In [1]: import numpy as np

In [2]: np.set_printoptions(precision=2, suppress=True, linewidth=100, sign=" ")

In [3]: q, _ = np.linalg.qr(np.array([[0.0, 1.2, 2.0, 0.6, 0.1],
   ...:     [-0.8, -0.2, 0.9, -1.8, 1.1],
   ...:     [1.6, -0.9, -0.8, -0.9, 0.0],
   ...:     [0.8, 0.1, 0.5, 1.0, 0.0],
   ...:     [1.4, -0.3, 0.9, 1.2, -0.3]]))

In [4]: evecs, _ = np.linalg.qr(np.array([[2.7, 0.6, -0.5, 1.1, -0.4, -0.6, -1.0, 1.4],
   ...:     [-1.3, -0.7, 0.6, -1.1, -0.5, 1.1, 0.0, -0.7],
   ...:     [0.8, 0.2, -2.3, 1.4, -0.9, -0.8, 1.7, 1.1],
   ...:     [-2.3, -2.6, -2.1, 0.4, -1.0, -0.6, -0.2, -0.3],
   ...:     [0.5, -0.5, -0.6, 0.1, 0.7, -1.9, 1.1, -1.2],
   ...:     [-0.5, -0.1, -0.8, 0.7, -0.8, 0.1, -0.9, 0.2],
   ...:     [-0.8, -1.4, 0.5, -0.7, -1.1, -2.1, 0.8, 0.6],
   ...:     [-0.1, 0.8, -1.2, -0.2, -1.5, 1.1, 0.0, -0.7]]))

In [5]: s = 5 * 0.9 ** np.arange(5)

In [6]: K = q[:, :5] * s @ evecs[:5]

In [7]: K
Out[7]: 
array([[ 1.93, -1.04, -0.52,  1.47,  0.22,  1.9 , -1.63, -2.24],
       [-1.63, -1.49, -2.78, -0.89,  0.83, -0.17, -1.52,  0.92],
       [ 3.2 ,  0.1 , -1.01, -0.95, -1.58, -1.27,  0.49,  1.63],
       [ 1.37,  2.2 ,  0.51, -0.76,  1.36,  0.48, -1.74,  0.54],
       [ 0.42,  1.67, -0.52,  0.44, -1.4 , -2.63, -2.  , -1.18]])

In [8]: other = K / np.linalg.norm(K, axis=1, keepdims=True)

In [9]: gram = other @ other.T

In [10]: (gram - 2 * np.eye(5)).round(6).argmax(axis=1)
Out[10]: array([ 3,  4,  4,  4,  2])

In [11]: np.linalg.norm(other, axis=1)
Out[11]: array([ 1.,  1.,  1.,  1.,  1.])

In [12]: feats = np.loadtxt("w.csv", delimiter=",")

In [13]: feats
Out[13]: 
array([[ 2.,  0.,  0.,  0.,  0.],
       [-3.,  3.,  0.,  0.,  0.],
       [-4., -2., -3.,  0.,  0.],
       [-3., -5., -5.,  5.,  0.],
       [-1.,  1.,  3., -2.,  5.]])

In [14]: rng = np.random.default_rng(5893)

In [15]: idx = rng.permutation(5)

In [16]: idx
Out[16]: array([ 2,  0,  3,  4,  1])

In [17]: other = feats[idx][:, idx]

In [18]: np.round(np.linalg.det(other), 2), np.round(np.linalg.det(feats[idx]), 2)
Out[18]: (np.float64(-450.0), np.float64(-450.0))

In [19]: np.allclose(other, feats)
Out[19]: False

In [20]: np.trace(other)
Out[20]: np.float64(12.0)
